$ ipython --no-banner

In [1]: import numpy as np

In [2]: np.set_printoptions(precision=2, suppress=True, linewidth=140, legacy="1.25")

In [3]: M = np.load("dump.npy")

In [4]: M
Out[4]: 
array([[ 0.,  3.,  0.,  0.,  0.,  0.,  0.,  0.,  0.,  0.,  0.,  0.,  0.,  0.,  0.],
       [ 3., -1.,  3.,  0.,  0.,  0.,  0.,  0.,  0.,  0.,  0.,  0.,  0.,  0.,  0.],
       [ 0.,  3., -5.,  3.,  0.,  0.,  0.,  0.,  0.,  0.,  0.,  0.,  0.,  0.,  0.],
       [ 0.,  0.,  3., -4.,  3.,  0.,  0.,  0.,  0.,  0.,  0.,  0.,  0.,  0.,  0.],
       [ 0.,  0.,  0.,  3., -4.,  3.,  0.,  0.,  0.,  0.,  0.,  0.,  0.,  0.,  0.],
       [ 0.,  0.,  0.,  0.,  3., -4.,  3.,  0.,  0.,  0.,  0.,  0.,  0.,  0.,  0.],
       [ 0.,  0.,  0.,  0.,  0.,  3., -2.,  3.,  0.,  0.,  0.,  0.,  0.,  0.,  0.],
       [ 0.,  0.,  0.,  0.,  0.,  0.,  3., -5.,  3.,  0.,  0.,  0.,  0.,  0.,  0.],
       [ 0.,  0.,  0.,  0.,  0.,  0.,  0.,  3., -5.,  3.,  0.,  0.,  0.,  0.,  0.],
       [ 0.,  0.,  0.,  0.,  0.,  0.,  0.,  0.,  3., -4.,  3.,  0.,  0.,  0.,  0.],
       [ 0.,  0.,  0.,  0.,  0.,  0.,  0.,  0.,  0.,  3.,  4.,  3.,  0.,  0.,  0.],
       [ 0.,  0.,  0.,  0.,  0.,  0.,  0.,  0.,  0.,  0.,  3.,  3.,  3.,  0.,  0.],
       [ 0.,  0.,  0.,  0.,  0.,  0.,  0.,  0.,  0.,  0.,  0.,  3., -3.,  3.,  0.],
       [ 0.,  0.,  0.,  0.,  0.,  0.,  0.,  0.,  0.,  0.,  0.,  0.,  3.,  3.,  3.],
       [ 0.,  0.,  0.,  0.,  0.,  0.,  0.,  0.,  0.,  0.,  0.,  0.,  0.,  3., -4.]])

In [5]: W = np.array([[-1, 4],
   ...:     [-4, 3],
   ...:     [-1, -4],
   ...:     [-2, 1],
   ...:     [0, -3],
   ...:     [2, -4],
   ...:     [2, -4],
   ...:     [-2, 2],
   ...:     [-3, -4],
   ...:     [-5, -4],
   ...:     [-2, 1],
   ...:     [2, 5],
   ...:     [-4, -1],
   ...:     [-3, -1],
   ...:     [-2, 1]])

In [6]: coef = np.array([0, 0])

In [7]: hid = np.maximum(M @ W + coef, 0)

In [8]: hid
Out[8]: 
array([[ 0.,  9.],
       [ 0.,  0.],
       [ 0., 32.],
       [ 5.,  0.],
       [ 0.,  3.],
       [ 0.,  0.],
       [ 0.,  2.],
       [ 7.,  0.],
       [ 0., 14.],
       [ 5.,  7.],
       [ 0.,  7.],
       [ 0., 15.],
       [ 9., 15.],
       [ 0.,  0.],
       [ 0.,  0.]])

In [9]: (hid > 0).mean(axis=0)
Out[9]: array([0.27, 0.6 ])

In [10]: np.linalg.matrix_rank(hid)
Out[10]: 2

In [11]: (hid > 0).astype(int)
Out[11]: 
array([[0, 1],
       [0, 0],
       [0, 1],
       [1, 0],
       [0, 1],
       [0, 0],
       [0, 1],
       [1, 0],
       [0, 1],
       [1, 1],
       [0, 1],
       [0, 1],
       [1, 1],
       [0, 0],
       [0, 0]])

In [12]: W2 = np.array([[6, -2, -8], [-6, 5, 6]])

In [13]: W @ W2
Out[13]: 
array([[-30,  22,  32],
       [-42,  23,  50],
       [ 18, -18, -16],
       [-18,   9,  22],
       [ 18, -15, -18],
       [ 36, -24, -40],
       [ 36, -24, -40],
       [-24,  14,  28],
       [  6, -14,   0],
       [ -6, -10,  16],
       [-18,   9,  22],
       [-18,  21,  14],
       [-18,   3,  26],
       [-12,   1,  18],
       [-18,   9,  22]])

In [14]: m1 = np.load("block18.npy")

In [15]: m1
Out[15]: 
array([[0, 0, 0, 1, 0, 0, 1, 0, 0, 1, 0, 1, 1, 0],
       [0, 0, 0, 1, 0, 1, 0, 0, 0, 1, 0, 0, 0, 0],
       [0, 0, 0, 0, 0, 0, 0, 0, 0, 0, 1, 0, 1, 0],
       [1, 1, 0, 0, 1, 1, 0, 0, 0, 0, 0, 0, 0, 0],
       [0, 0, 0, 1, 0, 0, 0, 1, 0, 0, 1, 0, 0, 1],
       [0, 1, 0, 1, 0, 0, 0, 0, 0, 0, 0, 0, 0, 0],
       [1, 0, 0, 0, 0, 0, 0, 0, 0, 0, 0, 1, 0, 0],
       [0, 0, 0, 0, 1, 0, 0, 0, 0, 0, 0, 0, 0, 0],
       [0, 0, 0, 0, 0, 0, 0, 0, 0, 0, 0, 0, 1, 0],
       [1, 1, 0, 0, 0, 0, 0, 0, 0, 0, 1, 0, 0, 0],
       [0, 0, 1, 0, 1, 0, 0, 0, 0, 1, 0, 1, 1, 0],
       [1, 0, 0, 0, 0, 0, 1, 0, 0, 0, 1, 0, 1, 0],
       [1, 0, 1, 0, 0, 0, 0, 0, 1, 0, 1, 1, 0, 0],
       [0, 0, 0, 0, 1, 0, 0, 0, 0, 0, 0, 0, 0, 0]])

In [16]: Uu, s, Vt = np.linalg.svd(m1)

In [17]: np.argmax(s[:-1] / (s[1:] + 1e-6)) + 1
Out[17]: 13

In [18]: out = Uu[:, :13] @ np.diag(s[:13]) @ Vt[:13]

In [19]: np.linalg.matrix_rank(m1, rtol=0.05)
Out[19]: 12

In [20]: round(np.linalg.norm(m1 - out, 2), 2), np.round(s[13], 2)
Out[20]: (0.0, 0.0)

In [21]: round(float(np.abs(m1 - out).max()), 2)
Out[21]: 0.0

In [22]: np.round(np.linalg.eigvalsh(m1).min(), 2)
Out[22]: -2.62

In [23]: [round(float(np.linalg.det(m1[:i, :i])), 2) + 0 for i in range(1, 15)]
Out[23]: [0.0, 0.0, 0.0, 0.0, 0.0, 0.0, 0.0, 0.0, 0.0, 0.0, 0.0, 0.0, -2.0, 0.0]

In [24]: x0 = np.array([0, 2, 3, 1, 1, 2, 1, 1, 3, 1, 1, 0, 0, 1, 3])

In [25]: target = M @ x0

In [26]: coef, lr = np.zeros(15), 1 / np.linalg.norm(M, 2) ** 2

In [27]: for i in range(8):
    ...:     coef -= lr * M.T @ (M @ coef - target)
    ...:     if i % 2 == 0: print(i, round(np.linalg.norm(M @ coef - target), 2))
    ...: 
0 16.99
2 11.52
4 9.22
6 7.75

In [28]: np.round(np.linalg.cond(M), 2)
Out[28]: 54.74

In [29]: Uu, s, Vt = np.linalg.svd(m1)

In [30]: evecs = Vt[:(s > 1e-8).sum()]

In [31]: rng = np.random.default_rng(96554)

In [32]: x0 = m1[8] + 4 * m1[12] + rng.integers(2) * np.eye(14)[6]

In [33]: x0
Out[33]: array([4., 0., 4., 0., 0., 0., 0., 0., 4., 0., 4., 4., 1., 0.])

In [34]: round(float(np.linalg.norm(x0 - evecs.T @ evecs @ x0)), 2)
Out[34]: 0.0

In [35]: np.linalg.matrix_rank(np.vstack([m1, x0]))
Out[35]: 13

In [36]: np.diag(evecs.T @ evecs)
Out[36]: array([1. , 1. , 1. , 1. , 1. , 1. , 1. , 0.5, 1. , 1. , 1. , 1. , 1. , 0.5])

In [37]: feats = np.loadtxt("arr.csv", delimiter=",")

In [38]: feats
Out[38]: 
array([[ 0.25, -0.02, -0.03, -0.31, -2.57, -0.17,  0.12,  0.04, -0.63, -0.36],
       [ 0.07,  0.01,  0.22, -0.5 ,  5.24,  0.04,  0.2 ,  0.71, -0.66, -1.45],
       [-0.39,  0.11, -0.19,  0.98,  2.39,  0.02,  0.26, -1.47, -3.06, -0.83],
       [ 1.04, -0.2 , -0.19,  0.18, -0.12, -0.06, -0.01, -1.78, -2.22,  0.91],
       [-0.45,  0.44,  0.21, -0.37,  8.72,  0.  , -0.07, -2.66,  0.39,  0.28],
       [ 0.79,  0.05, -0.32, -0.69,  0.78,  0.19,  0.03, -0.99,  0.54, -0.52],
       [ 0.13,  0.18,  0.06, -0.6 , -2.67, -0.04,  0.84,  0.47,  1.8 , -0.09],
       [ 0.11, -0.46, -0.19,  0.19,  0.27,  0.03, -0.05, -3.17,  1.71,  0.14],
       [-0.22,  0.03, -0.18, -1.66,  1.91,  0.04, -0.03, -0.39,  0.81,  0.71],
       [ 0.53,  0.33,  0.21,  0.22,  2.53,  0.06,  0.2 ,  0.96, -1.27,  0.09],
       [ 0.01,  0.23,  0.14, -1.45, -3.66, -0.21,  0.41,  3.3 , -0.62, -0.4 ],
       [-0.43,  0.02, -0.04,  0.9 ,  1.71, -0.12, -0.08,  0.94,  2.61, -0.46],
       [ 0.39,  0.29, -0.09, -0.17,  1.31,  0.09, -0.05,  0.9 , -1.9 ,  0.35],
       [-0.93, -0.13,  0.01,  0.48, -1.74,  0.13,  0.07,  0.15, -3.55, -1.88],
       [-0.27, -0.15, -0.14,  0.56, -0.36,  0.06,  0.1 , -0.46,  0.07,  0.12],
       [ 0.65,  0.01,  0.14, -0.04, -3.6 , -0.01, -0.09,  1.52, -3.01,  0.97]])

In [39]: Uu, s, Vt = np.linalg.svd(feats, full_matrices=False)

In [40]: s / s[0]
Out[40]: array([1.  , 0.56, 0.41, 0.25, 0.19, 0.12, 0.07, 0.04, 0.03, 0.02])

In [41]: np.round(np.abs(Vt[0]), 2) + 0
Out[41]: array([0.03, 0.02, 0.  , 0.01, 0.96, 0.01, 0.02, 0.27, 0.09, 0.02])

In [42]: np.allclose(Uu * s @ Vt, feats)
Out[42]: True

In [43]: (s > 1e-8).sum()
Out[43]: 10
